% python3 -q
>>> import numpy as np
>>> from numpy import linalg as LA
>>> np.set_printoptions(precision=3, suppress=True, linewidth=200)
>>> M = np.loadtxt("arr.csv", delimiter=",")
>>> print(M)
[[0. 0. 1. 0. 0. 0.]
 [0. 0. 0. 1. 1. 0.]
 [1. 0. 0. 0. 0. 0.]
 [0. 1. 0. 0. 1. 0.]
 [0. 1. 0. 1. 0. 0.]
 [0. 0. 0. 0. 0. 0.]]
>>> rng = np.random.default_rng(385)
>>> idx = rng.permutation(6)
>>> print(idx)
[2 0 3 5 1 4]
>>> M2 = M[idx][:, idx]
>>> print(round(float(LA.det(M2)), 3), np.round(LA.det(M[idx]), 3))
0.0 0.0
>>> print(np.trace(M2))
0.0
>>> print(M2)
[[0. 1. 0. 0. 0. 0.]
 [1. 0. 0. 0. 0. 0.]
 [0. 0. 0. 0. 1. 1.]
 [0. 0. 0. 0. 0. 0.]
 [0. 0. 1. 0. 0. 1.]
 [0. 0. 1. 0. 1. 0.]]
>>> print(np.argwhere(np.triu(M)))
[[0 2]
 [1 3]
 [1 4]
 [3 4]]
>>> Lm = np.diag(M.sum(axis=1)) - M
>>> print(LA.matrix_rank(Lm))
3
>>> print(Lm @ np.ones(6))
[0. 0. 0. 0. 0. 0.]
>>> print(round(LA.det(Lm[1:, 1:])))
0
>>> feats = np.vander(np.arange(7) - 2, 4, increasing=True)
>>> print(feats)
[[ 1 -2  4 -8]
 [ 1 -1  1 -1]
 [ 1  0  0  0]
 [ 1  1  1  1]
 [ 1  2  4  8]
 [ 1  3  9 27]
 [ 1  4 16 64]]
>>> rank = LA.matrix_rank(M)
>>> print(rank)
5
>>> N = LA.svd(M)[2][rank:].T
>>> print(M @ N)
[[0.]
 [0.]
 [0.]
 [0.]
 [0.]
 [0.]]
>>> print(np.allclose(M @ N, 0))
True
>>> print(LA.matrix_rank(M.T @ M), LA.matrix_rank(M @ M.T))
5 5
>>> Uu, s, Vh = LA.svd(feats)
>>> print(s)
[72.879  6.897  2.67   1.405]
>>> M2 = Uu[:, :1] @ np.diag(s[:1]) @ Vh[:1]
>>> print(round(LA.norm(feats - M2) / LA.norm(feats), 3))
0.103
>>> print(LA.matrix_rank(M2))
1
>>> F = np.loadtxt("layer7.csv", delimiter=",")
>>> print(F)
[[ 0.778  0.361  0.175  4.441  1.188  1.029]
 [ 1.633  0.119  0.138  3.43   0.795 -0.043]
 [-2.842  0.407  0.181  0.752  0.589  2.41 ]
 [ 2.868  0.215  0.072  4.577  0.975 -0.512]
 [ 2.096  0.338  0.14   5.682  1.416  0.413]
 [-2.039 -0.363 -0.208 -5.558 -1.439 -0.527]
 [ 4.417 -0.196 -0.08   2.554  0.301 -2.501]
 [ 2.752 -0.371 -0.22  -0.778 -0.488 -2.445]
 [-1.46  -0.224 -0.038 -3.416 -0.834 -0.063]
 [-2.403  0.604  0.241  3.083  1.22   3.017]
 [ 0.826 -0.215 -0.182 -1.024 -0.384 -0.95 ]
 [ 1.984  0.347  0.186  5.522  1.482  0.601]
 [-2.421  0.638  0.297  2.966  1.209  3.024]
 [ 2.059  0.448  0.161  5.657  1.381  0.609]
 [-3.235  0.18   0.107 -1.361 -0.085  1.965]
 [ 3.883 -0.399 -0.214  0.433 -0.357 -3.056]
 [-1.584  0.485  0.12   1.965  0.791  1.954]
 [ 0.819 -0.233 -0.067 -0.964 -0.325 -1.065]
 [-2.004 -0.393 -0.17  -5.634 -1.335 -0.474]
 [ 1.527  0.235  0.02   3.415  0.798  0.033]
 [ 1.271  0.597  0.216  6.614  1.79   1.498]
 [ 1.537 -0.446 -0.218 -2.015 -0.761 -2.016]
 [ 3.324 -0.196 -0.105  1.357 -0.064 -1.938]
 [-2.018 -0.403 -0.121 -5.576 -1.417 -0.516]
 [-0.031  0.59   0.373  5.37   1.693  2.013]
 [ 5.997 -0.623 -0.274  0.587 -0.658 -4.459]
 [ 2.391 -0.009 -0.022  2.398  0.431 -0.978]
 [ 4.395 -0.12   0.002  2.591  0.102 -2.581]
 [-0.855 -0.378 -0.107 -4.371 -1.163 -0.942]
 [ 0.844 -0.199 -0.095 -0.998 -0.454 -0.967]
 [-2.011 -0.398 -0.238 -5.703 -1.338 -0.497]
 [-1.13   0.61   0.259  4.159  1.336  2.446]
 [ 0.363  0.246  0.022  2.136  0.663  0.488]]
>>> gram = np.cov(F, rowvar=False)
>>> print(np.median(F, axis=0))
[ 0.826 -0.009  0.002  1.965  0.301 -0.474]
